$ ipython --no-banner

In [1]: import numpy as np

In [2]: from numpy import linalg as LA

In [3]: np.set_printoptions(precision=3, suppress=True, linewidth=100)

In [4]: def rnd(a):
   ...:     return np.round(a, 3) + 0
   ...: 

In [5]: arr = np.load("data.npy")

In [6]: arr
Out[6]: 
array([[1, 0, 0],
       [0, 1, 0],
       [1, 0, 1]])

In [7]: # triangular, det is the product of the diagonal

In [8]: Q, vecs = LA.qr(arr[:, :1])[0], LA.qr(arr[:, 1:])[0]

In [9]: s = LA.svd(Q.T @ vecs, compute_uv=False)

In [10]: rnd(LA.norm(Q @ Q.T - vecs @ vecs.T, 2))
Out[10]: np.float64(1.0)

In [11]: (LA.matrix_power((arr != 0) + (arr.T != 0) + np.eye(3), 3) > 0).astype(int)
Out[11]: 
array([[1, 0, 1],
       [0, 1, 0],
       [1, 0, 1]])

In [12]: arr @ arr
Out[12]: 
array([[1, 0, 0],
       [0, 1, 0],
       [2, 0, 1]])

In [13]: np.flatnonzero(LA.matrix_power((arr != 0) + (arr.T != 0) + np.eye(3), 3)[1])
Out[13]: array([1])

In [14]: rnd(np.sort(LA.eigvals(arr).real))
Out[14]: array([1., 1., 1.])

In [15]: feats = np.loadtxt("block4.csv", delimiter=",")

In [16]: feats
Out[16]: 
array([[0., 0., 4.],
       [0., 0., 4.],
       [4., 4., 0.]])

In [17]: rng = np.random.default_rng(57853)

In [18]: labels = rng.permutation(3)

In [19]: labels
Out[19]: array([0, 2, 1])

In [20]: B = feats[labels][:, labels]

In [21]: rnd(np.sort(np.abs(LA.eigvals(B))))
Out[21]: array([0.   , 5.657, 5.657])

In [22]: np.diag(B)
Out[22]: array([0., 0., 0.])

In [23]: B
Out[23]: 
array([[0., 4., 0.],
       [4., 0., 4.],
       [0., 4., 0.]])

In [24]: np.trace(B)
Out[24]: np.float64(0.0)

In [25]: left, s, Vh = LA.svd(feats)

In [26]: vecs = Vh[:(s > 1e-8).sum()]

In [27]: x0 = feats[1] + 4 * feats[2] + rng.integers(2) * np.eye(3)[0]

In [28]: x0
Out[28]: array([17., 16.,  4.])

In [29]: LA.matrix_rank(np.vstack([feats, x0]))
Out[29]: np.int64(3)

In [30]: W1 = np.array([[2, 0, 1, 2], [-2, -2, -1, 1], [1, -2, -2, 1]])

In [31]: c = np.array([6, 2, 7, 2])

In [32]: act = np.maximum(feats @ W1 + c, 0)

In [33]: (act > 0).astype(int)
Out[33]: 
array([[1, 0, 0, 1],
       [1, 0, 0, 1],
       [1, 0, 1, 1]])

In [34]: LA.matrix_rank(act)
Out[34]: np.int64(2)

In [35]: C = np.array([[9, 3], [-7, 3], [-8, -1], [-2, 9]])

In [36]: act @ C
Out[36]: 
array([[ 78.,  84.],
       [ 78.,  84.],
       [-30., 137.]])

In [37]: (act @ C).round(6).argmax(axis=1)
Out[37]: array([1, 1, 1])

In [38]: W1 @ C
Out[38]: 
array([[ 6, 23],
       [ 2, -2],
       [37,  8]])

In [39]: X = np.load("run6.npy")

In [40]: X
Out[40]: 
array([[ 7.05, -9.  , -7.  ],
       [-9.  ,  1.05,  0.  ],
       [ 7.  , -9.  , -6.95]])

In [41]: np.argsort(-LA.norm(feats, axis=0).round(6), kind="stable")[:3]
Out[41]: array([2, 0, 1])

In [42]: LA.matrix_rank(feats, rtol=0.1)
Out[42]: np.int64(2)

In [43]: rnd(LA.norm(feats, 2) / LA.norm(feats))
Out[43]: np.float64(0.707)

In [44]: u = np.array([-2, 0, -1])

In [45]: mat = u[np.abs(np.subtract.outer(np.arange(3), np.arange(3)))]

In [46]: mat
Out[46]: 
array([[-2,  0, -1],
       [ 0, -2,  0],
       [-1,  0, -2]])

In [47]: # equal to its transpose

In [48]: np.abs(mat).max()
Out[48]: np.int64(2)

In [49]: rnd(LA.norm(mat))
Out[49]: np.float64(3.742)

In [50]: np.unravel_index(np.abs(mat).argmax(), mat.shape)
Out[50]: (np.int64(0), np.int64(0))

In [51]: mat - mat[0]
Out[51]: 
array([[ 0,  0,  0],
       [ 2, -2,  1],
       [ 1,  0, -1]])

In [52]: mat.sum(axis=1)
Out[52]: array([-3, -2, -3])

In [53]: Q, r_ = LA.qr(mat)

In [54]: np.allclose(r_.T @ r_, mat.T @ mat)
Out[54]: True

In [55]: rnd(Q)
Out[55]: 
array([[-0.894,  0.   , -0.447],
       [ 0.   ,  1.   ,  0.   ],
       [-0.447,  0.   ,  0.894]])

In [56]: Q.shape, r_.shape
Out[56]: ((3, 3), (3, 3))

In [57]: rnd(Q @ r_)
Out[57]: 
array([[-2.,  0., -1.],
       [ 0., -2.,  0.],
       [-1.,  0., -2.]])

In [58]: x0 = np.array([3, -3, -2])

In [59]: 3 - LA.matrix_rank(Q - np.eye(3), tol=1e-8)
Out[59]: np.int64(2)

In [60]: rnd(LA.inv(Q))
Out[60]: 
array([[-0.894,  0.   , -0.447],
       [ 0.   ,  1.   ,  0.   ],
       [-0.447,  0.   ,  0.894]])

In [61]: rnd(Q.T @ (Q @ x0))
Out[61]: array([ 3., -3., -2.])

In [62]: left, s, Vh = LA.svd(mat, full_matrices=False)

In [63]: rnd(Vh @ Vh.T)
Out[63]: 
array([[1., 0., 0.],
       [0., 1., 0.],
       [0., 0., 1.]])

In [64]: rnd(left.T @ left)
Out[64]: 
array([[1., 0., 0.],
       [0., 1., 0.],
       [0., 0., 1.]])

In [65]: np.abs(left[:, 0]).round(6).argmax()
Out[65]: np.int64(0)

In [66]: rnd(np.sqrt((s ** 2).sum())), rnd(LA.norm(mat))
Out[66]: (np.float64(3.742), np.float64(3.742))

In [67]: rnd(np.abs(Vh[0]))
Out[67]: array([0.707, 0.   , 0.707])

In [68]: left.shape, s.shape, Vh.shape
Out[68]: ((3, 3), (3,), (3, 3))

In [69]: np.allclose(left * s @ Vh, mat)
Out[69]: True

In [70]: rnd(s)
Out[70]: array([3., 2., 1.])

In [71]: rnd(LA.det(mat))
Out[71]: np.float64(-6.0)

In [72]: J = np.tril(np.array([[2, 0, 2, 0], [3, 4, 4, 2], [0, 1, 5, 0], [0, 5, 2, 0]]), -1) + np.eye(4, dtype=int)

In [73]: J
Out[73]: 
array([[1, 0, 0, 0],
       [3, 1, 0, 0],
       [0, 1, 1, 0],
       [0, 5, 2, 1]])

In [74]: left, s, Vh = LA.svd(feats)

In [75]: np.argmax(s[:-1] / (s[1:] + 1e-6)) + 1
Out[75]: np.int64(2)

In [76]: B = left[:, :2] @ np.diag(s[:2]) @ Vh[:2]

In [77]: rnd(LA.norm(feats - B) / LA.norm(feats))
Out[77]: np.float64(0.0)

In [78]: LA.matrix_rank(feats, rtol=0.05)
Out[78]: np.int64(2)

In [79]: LA.matrix_rank(B)
Out[79]: np.int64(2)

In [80]: np.abs(feats - B).max()
Out[80]: np.float64(0.0)

In [81]: Q = J.astype(float).copy()

In [82]: for j in range(4):
    ...:     Q[:, j] -= Q[:, :j] @ (Q[:, :j].T @ Q[:, j])
    ...:     Q[:, j] /= LA.norm(Q[:, j])
    ...: 

In [83]: rnd(Q.T @ J)
Out[83]: 
array([[ 3.162,  0.949,  0.   ,  0.   ],
       [ 0.   ,  5.109,  2.153,  0.979],
       [ 0.   ,  0.   ,  0.603, -0.178],
       [ 0.   ,  0.   ,  0.   ,  0.103]])

In [84]: rnd(Q.T @ Q)
Out[84]: 
array([[1., 0., 0., 0.],
       [0., 1., 0., 0.],
       [0., 0., 1., 0.],
       [0., 0., 0., 1.]])

In [85]: K = np.load("test0.npy")

In [86]: K
Out[86]: 
array([[-2.338,  5.522,  0.624],
       [-0.47 , -5.39 ,  0.412],
       [ 0.343, -5.319,  0.166],
       [ 1.283, -3.425,  2.844],
       [-0.983, -3.484, -0.665],
       [ 2.531,  5.387,  0.158],
       [ 1.871, -0.875,  3.849],
       [ 3.155,  4.365,  0.818],
       [ 5.054, -1.731,  5.122],
       [ 4.562,  0.673, -2.096],
       [-0.603,  0.964, -5.559],
       [-2.802, -6.581,  1.602],
       [ 8.624, -2.467,  4.214],
       [-8.341,  2.572,  6.241],
       [-1.917, -2.934,  0.722]])

In [87]: C = K[[8, 14]].astype(float)

In [88]: for _ in range(6):
    ...:     labels = LA.norm(K[:, None] - C, axis=-1).argmin(axis=1)
    ...:     C = np.array([K[labels == j].mean(axis=0) for j in range(2)])
    ...: 

In [89]: labels
Out[89]: array([1, 1, 1, 1, 1, 0, 0, 0, 0, 0, 1, 1, 0, 1, 1])

In [90]: rnd(C[1] - C[0])
Out[90]: array([-6.058, -2.9  , -1.301])

In [91]: rnd(C)
Out[91]: 
array([[ 4.3  ,  0.892,  2.011],
       [-1.759, -2.008,  0.71 ]])

In [92]: np.bincount(labels)
Out[92]: array([6, 9])

In [93]: C2 = C.T @ C

In [94]: rnd(C2)
Out[94]: 
array([[21.579,  7.367,  7.398],
       [ 7.367,  4.829,  0.368],
       [ 7.398,  0.368,  4.547]])

In [95]: rnd(np.trace(C2)), rnd((C ** 2).sum())
Out[95]: (np.float64(30.955), np.float64(30.955))

In [96]: rnd(LA.eigvalsh(C2)[::-1])
Out[96]: array([26.631,  4.324,  0.   ])

In [97]: np.allclose(C2, C2.T)
Out[97]: True

In [98]: rnd(LA.svd(C, compute_uv=False) ** 2)
Out[98]: array([26.631,  4.324])

In [99]: LA.matrix_rank(C2)
Out[99]: np.int64(2)

In [100]: rnd(np.diag(C2))
Out[100]: array([21.579,  4.829,  4.547])

In [101]: P = K @ LA.solve(K.T @ K, K.T)

In [102]: rnd(P @ K[:, 1])
Out[102]: 
array([ 5.522, -5.39 , -5.319, -3.425, -3.484,  5.387, -0.875,  4.365, -1.731,  0.673,  0.964,
       -6.581, -2.467,  2.572, -2.934])

In [103]: LA.matrix_rank(np.eye(15) - P)
Out[103]: np.int64(12)

In [104]: np.allclose(P @ P, P)
Out[104]: True

In [105]: rnd(LA.eigvalsh(P))
Out[105]: array([0., 0., 0., 0., 0., 0., 0., 0., 0., 0., 0., 0., 1., 1., 1.])

In [106]: Q, _ = LA.qr(np.array([[-1.7, 0.0, 0.0], [-1.3, 1.2, -0.4], [0.2, -1.4, 0.2]]))

In [107]: vals = np.array([0, 2, 2])

In [108]: M = Q @ np.diag(vals) @ Q.T

In [109]: rnd(M)
Out[109]: 
array([[ 0.749, -0.957,  0.147],
       [-0.957,  1.268,  0.113],
       [ 0.147,  0.113,  1.983]])

In [110]: rnd(M @ LA.pinv(M) @ M)
Out[110]: 
array([[ 0.749, -0.957,  0.147],
       [-0.957,  1.268,  0.113],
       [ 0.147,  0.113,  1.983]])

In [111]: np.allclose(M[:-1].T @ LA.lstsq(M[:-1].T, M[-1])[0], M[-1])
Out[111]: True

In [112]: np.abs(np.diag(LA.qr(M)[1])) > 1e-9
Out[112]: array([ True,  True, False])

In [113]: W0 = np.load("dump.npy")

In [114]: W0
Out[114]: 
array([[ 1.,  0.,  0.,  0.],
       [ 0., -1.,  0.,  0.],
       [ 0.,  0.,  1.,  0.],
       [ 0.,  0.,  0., -1.]])

In [115]: # orthonormal columns

In [116]: B = np.array([[1, 2], [0, 4], [1, 2], [5, 1]])

In [117]: np.einsum("ij->j", W0)
Out[117]: array([ 1., -1.,  1., -1.])

In [118]: np.einsum("ij,ij->i", W0, W0)
Out[118]: array([1., 1., 1., 1.])

In [119]: np.einsum("ik,kj->ji", W0, B)
Out[119]: 
array([[ 1.,  0.,  1., -5.],
       [ 2., -4.,  2., -1.]])

In [120]: B.T @ W0.T
Out[120]: 
array([[ 1.,  0.,  1., -5.],
       [ 2., -4.,  2., -1.]])

In [121]: LA.matrix_rank(W0 @ B)
Out[121]: np.int64(2)

In [122]: LA.matrix_rank(np.vstack([W0, B.T]))
Out[122]: np.int64(4)

In [123]: Q, vecs = LA.qr(W0[:, :3])[0], LA.qr(W0[:, 3:])[0]

In [124]: s = LA.svd(Q.T @ vecs, compute_uv=False)

In [125]: s
Out[125]: array([0.])

In [126]: u, g = W0[0], W0[1]

In [127]: u @ u
Out[127]: np.float64(1.0)

In [128]: u @ g
Out[128]: np.float64(0.0)

In [129]: p = (u @ g) / (u @ u) * u

In [130]: (g - p) @ u
Out[130]: np.float64(0.0)

In [131]: np.outer(u, g)
Out[131]: 
array([[ 0., -1.,  0.,  0.],
       [ 0., -0.,  0.,  0.],
       [ 0., -0.,  0.,  0.],
       [ 0., -0.,  0.,  0.]])

In [132]: LA.matrix_rank(np.outer(u, g))
Out[132]: np.int64(1)
